>>> import numpy as np
>>> import numpy.linalg as la
>>> np.set_printoptions(precision=4, suppress=True, linewidth=100, sign=" ")
>>> Z = np.sign(np.array([[-1, -3, 2, -2], [-3, -1, 0, 2], [1, 1, -2, -1], [-3, -2, 1, -2]]))
>>> other = (np.tril(Z, -1) + np.eye(4)) @ (np.triu(Z, 1) + np.eye(4))
>>> w = np.array([5, -5, -5, -9])
>>> F = np.rint(other * w @ la.inv(other)) + 0
>>> F
array([[ 11.,   8.,  -4.,  -6.],
       [-32., -21.,   8.,   2.],
       [ 16.,   8.,  -9.,  -6.],
       [  0.,   0.,   0.,   5.]])
>>> ang = np.radians(15)
>>> Rm = np.eye(4)
>>> Rm[0, 0] = Rm[3, 3] = np.cos(ang)
>>> Rm[0, 3], Rm[3, 0] = -np.sin(ang), np.sin(ang)
>>> Rm
array([[ 0.9659,  0.    ,  0.    , -0.2588],
       [ 0.    ,  1.    ,  0.    ,  0.    ],
       [ 0.    ,  0.    ,  1.    ,  0.    ],
       [ 0.2588,  0.    ,  0.    ,  0.9659]])
>>> other = F @ Rm.T
>>> np.abs(other - F).max(axis=0)
array([ 1.2941,  0.    ,  0.    ,  8.3504])
>>> np.allclose(F @ F.T, other @ other.T)
True
>>> vec = np.array([1, 1, 1, 0])
>>> np.sort(np.abs(np.degrees(np.angle(la.eigvals(Rm)))))
array([  0.,   0.,  15.,  15.])
>>> [p for p in range(1, 25) if np.allclose(la.matrix_power(Rm, p), np.eye(4))]
[24]
>>> np.round(Rm.T @ (Rm @ vec), 4) + 0
array([ 1.,  1.,  1.,  0.])
>>> vec = np.array([2, 1, 2, 0])
>>> y = F @ vec
>>> beta, lr = np.zeros(4), 1 / la.norm(F, 2) ** 2
>>> for i in range(3):
...     beta -= lr * F.T @ (F @ beta - y)
...     if i % 1 == 0: print(i, round(la.norm(F @ beta - y), 4))
... 
0 12.0849
1 11.7828
2 11.4921
>>> round(la.cond(F), 4)
np.float64(62.9857)
>>> print(beta)
[ 1.315   0.8678 -0.3434 -0.128 ]
>>> q = F.astype(float).copy()
>>> for j in range(4):
...     q[:, j] -= q[:, :j] @ (q[:, :j].T @ q[:, j])
...     q[:, j] /= la.norm(q[:, j])
... 
>>> print(np.round(q.T @ q, 4) + 0)
[[ 1.  0.  0.  0.]
 [ 0.  1.  0.  0.]
 [ 0.  0.  1.  0.]
 [ 0.  0.  0.  1.]]
>>> (F - F.T) / 2
array([[  0.,  20., -10.,  -3.],
       [-20.,   0.,   0.,   1.],
       [ 10.,   0.,   0.,  -3.],
       [  3.,  -1.,   3.,   0.]])
>>> np.trace(F)
np.float64(-14.0)
>>> W0 = np.load("mat.npy")
>>> print(W0)
[[ 0  0  0]
 [ 0  1  0]
 [ 0  3  0]]
>>> (W0 != 0).astype(int)
array([[ 0,  0,  0],
       [ 0,  1,  0],
       [ 0,  1,  0]])
>>> np.sort(la.eigvals(W0).real)
array([ 0.,  0.,  1.])
>>> la.pinv(W0)
array([[ 0. ,  0. ,  0. ],
       [ 0. ,  0.1,  0.3],
       [ 0. ,  0. ,  0. ]])
>>> W0[:, 0] @ W0[:, 2]
np.int64(0)
>>> W0.T @ W0
array([[  0,   0,   0],
       [  0,  10,   0],
       [  0,   0,   0]])
>>> def softmax(z):
...     e = np.exp(z - z.max(axis=-1, keepdims=True))
...     return e / e.sum(axis=-1, keepdims=True)
... 
>>> print(np.round(softmax(10 * W0[2]), 4) + 0)
[ 0.  1.  0.]
>>> softmax(W0[2] + -3)
array([ 0.0453,  0.9094,  0.0453])
>>> scores = W0 @ W0.T / np.sqrt(3)
>>> softmax(scores + np.triu(np.full(scores.shape, -np.inf), 1))
array([[ 1.    ,  0.    ,  0.    ],
       [ 0.3595,  0.6405,  0.    ],
       [ 0.0053,  0.0302,  0.9645]])
